$ python -q
>>> import numpy as np
>>> np.set_printoptions(suppress=True, linewidth=160)
>>> feats = np.loadtxt("case10.csv", delimiter=",")
>>> print(feats.round(2) + 0)
[[ 0.16  0.36  0.06  0.    0.06]
 [ 0.36  0.8   0.09  0.03  0.15]
 [ 0.06  0.09  0.39 -0.45 -0.16]
 [ 0.    0.03 -0.45  0.54  0.21]
 [ 0.06  0.15 -0.16  0.21  0.11]]
>>> # equal to its transpose
>>> evals, vecs = np.linalg.eigh(feats)
>>> x0 = np.array([0, 3, -2, 0, 3])
>>> print(np.round(vecs * np.maximum(evals, 0) @ vecs.T, 2) + 0)
[[ 0.16  0.36  0.06  0.    0.06]
 [ 0.36  0.8   0.09  0.03  0.15]
 [ 0.06  0.09  0.39 -0.45 -0.16]
 [ 0.    0.03 -0.45  0.54  0.21]
 [ 0.06  0.15 -0.16  0.21  0.11]]
>>> print(round(float(x0 @ feats @ x0), 2))
13.3
>>> print(np.round(np.linalg.eigvalsh(feats[1:, 1:]), 2) + 0)
[0.   0.   0.84 1.  ]
>>> print(round(float(x0 @ feats @ x0 / (x0 @ x0)), 2), round(evals[0], 2), np.round(evals[-1], 2))
0.6 -0.0 1.0
>>> rk = np.linalg.matrix_rank(feats)
>>> print(rk)
2
>>> ns = np.linalg.svd(feats)[2][rk:].T
>>> print([int(np.linalg.matrix_rank(feats[:, :j + 1])) for j in range(5)])
[1, 2, 2, 2, 2]
>>> print(np.allclose(feats @ ns, 0))
True
>>> print(np.round(feats @ ns, 2) + 0)
[[0. 0. 0.]
 [0. 0. 0.]
 [0. 0. 0.]
 [0. 0. 0.]
 [0. 0. 0.]]
>>> print([int(np.linalg.matrix_rank(feats[:i])) for i in range(1, len(feats) + 1)])
[1, 2, 2, 2, 2]
